% ipython --no-banner

In [1]: import numpy as np

In [2]: from numpy import linalg as LA

In [3]: np.set_printoptions(precision=1, suppress=True, linewidth=160)

In [4]: A = np.array([[1, -5, -13, 4], [0, -9, -24, 6], [-7, -7, -21, 0]])

In [5]: r = LA.matrix_rank(A)

In [6]: r
Out[6]: np.int64(2)

In [7]: ns = LA.svd(A)[2][r:].T

In [8]: [int(LA.matrix_rank(A[:i])) for i in range(1, len(A) + 1)]
Out[8]: [1, 2, 2]

In [9]: [int(LA.matrix_rank(np.delete(A, i, axis=0))) for i in range(3)]
Out[9]: [2, 2, 2]

In [10]: np.round(A @ ns, 1) + 0
Out[10]: 
array([[0., 0.],
       [0., 0.],
       [0., 0.]])

In [11]: LA.matrix_rank(A.T @ A), LA.matrix_rank(A @ A.T)
Out[11]: (np.int64(2), np.int64(2))

In [12]: [int(LA.matrix_rank(A[:, :j + 1])) for j in range(4)]
Out[12]: [1, 2, 2, 2]

In [13]: np.allclose(A @ ns, 0)
Out[13]: True

In [14]: U, sig, vt = LA.svd(A)

In [15]: V = vt[:(sig > 1e-8).sum()]

In [16]: rng = np.random.default_rng(36)

In [17]: x0 = A[1] + 2 * A[2] + rng.integers(2) * np.eye(4)[0]

In [18]: print(x0)
[-14. -23. -66.   6.]

In [19]: print(np.round(V.T @ V, 1) + 0)
[[ 0.7  0.   0.1  0.5]
 [ 0.   0.1  0.3 -0.1]
 [ 0.1  0.3  0.9 -0.1]
 [ 0.5 -0.1 -0.1  0.4]]

In [20]: np.diag(V.T @ V)
Out[20]: array([0.7, 0.1, 0.9, 0.4])

In [21]: np.round(LA.norm(x0 - V.T @ V @ x0), 1)
Out[21]: np.float64(0.0)

In [22]: out = A + rng.integers(-2, 3, (3, 2)) @ rng.integers(-2, 3, (2, 4))

In [23]: out
Out[23]: 
array([[  1,  -9, -15,   4],
       [  0, -11, -25,   6],
       [ -7,   1, -19,   0]])

In [24]: print(np.round(LA.svd(out - A, compute_uv=False), 1) + 0)
[9.6 0.9 0. ]

In [25]: LA.matrix_rank(out - A, tol=1e-8)
Out[25]: np.int64(2)

In [26]: W1 = np.array([[-1, 3, 4, -3, 4, -5],
    ...:     [2, 4, 0, 4, -3, 4],
    ...:     [3, 2, -3, -1, 0, 5],
    ...:     [-3, -2, 4, 0, -1, -2]])

In [27]: beta = np.array([0, 4, 3, 6, 3, 7])

In [28]: H = np.maximum(A @ W1 + beta, 0)

In [29]: H
Out[29]: 
array([[ 0,  0, 62,  0, 18,  0],
       [ 0,  0, 99,  0, 24,  0],
       [ 0,  0, 38, 20,  0,  0]])

In [30]: cent = np.array([[0, 2, 0], [1, 0, 2], [1, 2, 2], [0, 0, 2], [1, 2, 2], [2, 1, 1]])

In [31]: W1 @ cent
Out[31]: 
array([[ 1,  9, 11],
       [ 9,  2, 14],
       [ 9,  5,  1],
       [-3, -2,  0]])

In [32]: (H @ cent).round(6).argmax(axis=1)
Out[32]: array([1, 1, 2])

In [33]: J = np.load("out19.npy")

In [34]: J
Out[34]: 
array([[  4.3,  -7.7,   3.2],
       [  4. ,  -4.2,   2. ],
       [  2.8,  -0.8,   1.2],
       [  1.4,   0.1,   0.8],
       [  1.4,   0.1,   0.8],
       [  1.2,   0.2,   0.7],
       [  0.7,   0.2,   0.5],
       [ -3.5,  -4.3,  -8. ],
       [ -4. ,  -6.2, -12.6],
       [ -4.3,  -8.3, -18.4],
       [ -4.3,  -8.6, -19.3],
       [ -4.3,  -9. , -20.7],
       [ -4.3,  -9.3, -21.8]])

In [35]: # rows 3 and 4 are equal

In [36]: G = np.cov(J, rowvar=False)

In [37]: np.round(np.corrcoef(J[:, 1], J[:, 0])[0, 1], 1)
Out[37]: np.float64(0.6)

In [38]: G
Out[38]: 
array([[ 12. ,   8.3,  32.4],
       [  8.3,  15.7,  31.6],
       [ 32.4,  31.6, 100.8]])

In [39]: np.median(J, axis=0)
Out[39]: array([ 0.7, -4.3,  0.5])

In [40]: print(np.argwhere(np.triu(np.abs(np.corrcoef(J.T)) > 0.8, 1)))
[[0 2]]

In [41]: np.argsort(-J.std(axis=0).round(6), kind="stable")
Out[41]: array([2, 1, 0])

In [42]: LA.eigvalsh(G)[::-1]
Out[42]: array([121.5,   6.3,   0.8])

In [43]: x0 = np.array([-3, -3, 2])

In [44]: target = G @ x0

In [45]: beta, lr = np.zeros(3), 1 / LA.norm(G, 2) ** 2

In [46]: for i in range(20):
    ...:     beta -= lr * G.T @ (G @ beta - target)
    ...:     if i % 5 == 0: print(i, round(LA.norm(G @ beta - target), 1))
    ...: 
0 11.4
5 11.3
10 11.1
15 11.0

In [47]: print(np.round(LA.cond(G), 1))
156.4

In [48]: beta
Out[48]: array([ 0.1, -0.1,  0.1])

In [49]: out = np.c_[J[:, :1] @ np.array([[-1]]), np.array([0, 2, 0, -1, -2, -1, 1, 0, 1, 2, 2, -2, 0])]

In [50]: out
Out[50]: 
array([[-4.3,  0. ],
       [-4. ,  2. ],
       [-2.8,  0. ],
       [-1.4, -1. ],
       [-1.4, -2. ],
       [-1.2, -1. ],
       [-0.7,  1. ],
       [ 3.5,  0. ],
       [ 4. ,  1. ],
       [ 4.3,  2. ],
       [ 4.3,  2. ],
       [ 4.3, -2. ],
       [ 4.3,  0. ]])

In [51]: print(LA.norm(LA.qr(J)[0].T @ out, axis=0) ** 2 / ((out ** 2).sum(axis=0) + 1e-12))
[1.  0.1]

In [52]: LA.matrix_rank(np.c_[J, out])
Out[52]: np.int64(4)

In [53]: LA.matrix_rank(out)
Out[53]: np.int64(2)

In [54]: dist = LA.norm(J[:, None] - J[None], axis=-1)

In [55]: dist.shape
Out[55]: (13, 13)

In [56]: dist[4]
Out[56]: array([ 8.7,  5.2,  1.7,  0. ,  0. ,  0.2,  0.8, 11. , 15.8, 21.7, 22.6, 24. , 25.1])

In [57]: print(LA.norm(J - J.mean(axis=0), axis=1))
[11.8 10.2  9.7  9.3  9.3  9.2  9.   3.   6.7 12.5 13.4 14.8 15.9]

In [58]: dist.mean(axis=1).argmax()
Out[58]: np.int64(12)

In [59]: feats = np.load("run2.npy")

In [60]: feats
Out[60]: 
array([[-0.8, -1.3,  0.5],
       [ 0.2,  1. ,  0.3],
       [ 0.6,  1.4, -1.2],
       [-0.1,  2.4, -0.7],
       [-1.6, -0.6, -0.7],
       [ 1.6,  1. , -0.1],
       [-1.7, -1. ,  0.1],
       [ 1.1, -0.2, -0.6],
       [-0.6, -2. , -0.1],
       [ 1.1, -1.1,  1. ],
       [ 0. , -0.4,  0.3],
       [ 0.2, -1.7, -0.2],
       [ 0.3,  0.2, -0.2],
       [ 0.6,  2.1,  2.4],
       [ 2.2, -1.2,  0.9],
       [ 1.1, -0.4,  0.5]])

In [61]: cen = feats - feats.mean(axis=0)

In [62]: V = LA.svd(cen)[2][:2]

In [63]: out = cen - cen @ V.T @ V

In [64]: out.std(axis=0)
Out[64]: array([0.3, 0.1, 0.7])
